$ python3 -q
>>> import numpy as np
>>> from numpy import linalg as LA
>>> np.set_printoptions(precision=3, suppress=True, linewidth=200)
>>> W0 = np.load("run6.npy")
>>> W0
array([[ 0.217, -0.036,  0.41 ,  0.033],
       [-0.036,  0.056, -0.046, -0.222],
       [ 0.41 , -0.046,  0.781, -0.032],
       [ 0.033, -0.222, -0.032,  0.946]])
>>> Uu, sv, Vt = LA.svd(W0)
>>> V = Vt[:(sv > 1e-8).sum()]
>>> rng = np.random.default_rng(3108)
>>> x0 = W0[0] + 3 * W0[2] + rng.integers(2) * np.eye(4)[0]
>>> x0
array([ 1.446, -0.173,  2.754, -0.064])
>>> np.allclose(V.T @ V @ x0, x0)
True
>>> np.diag(V.T @ V)
array([0.217, 0.056, 0.781, 0.946])
>>> np.round(LA.norm(x0 - V.T @ V @ x0), 3)
np.float64(0.0)
>>> W0.reshape(-1, 2)
array([[ 0.217, -0.036],
       [ 0.41 ,  0.033],
       [-0.036,  0.056],
       [-0.046, -0.222],
       [ 0.41 , -0.046],
       [ 0.781, -0.032],
       [ 0.033, -0.222],
       [-0.032,  0.946]])
>>> W0.reshape(2, -1)
array([[ 0.217, -0.036,  0.41 ,  0.033, -0.036,  0.056, -0.046, -0.222],
       [ 0.41 , -0.046,  0.781, -0.032,  0.033, -0.222, -0.032,  0.946]])
>>> W0.reshape(4, 5)
Traceback (most recent call last):
  File "<python-input-15>", line 1, in <module>
    W0.reshape(4, 5)
    ~~~~~~~~~~^^^^^^
ValueError: cannot reshape array of size 16 into shape (4,5)
>>> t3 = W0.reshape(4, 2, -1)
>>> t3.shape
(4, 2, 2)
>>> np.round(t3.sum(axis=1), 3) + 0
array([[ 0.627, -0.003],
       [-0.082, -0.166],
       [ 1.191, -0.078],
       [ 0.   ,  0.724]])
>>> np.einsum("ihd,jhd->hij", t3, t3).shape
(2, 4, 4)
>>> np.swapaxes(t3, 1, 2)[0]
array([[ 0.217,  0.41 ],
       [-0.036,  0.033]])
>>> x0 = np.array([-1, -2, -2, -2])
>>> round((x0 - W0 @ x0) @ (W0 @ x0), 3)
np.float64(0.0)
>>> np.round(np.trace(W0), 3)
np.float64(2.0)
>>> np.eye(4) - W0
array([[ 0.783,  0.036, -0.41 , -0.033],
       [ 0.036,  0.944,  0.046,  0.222],
       [-0.41 ,  0.046,  0.219,  0.032],
       [-0.033,  0.222,  0.032,  0.054]])
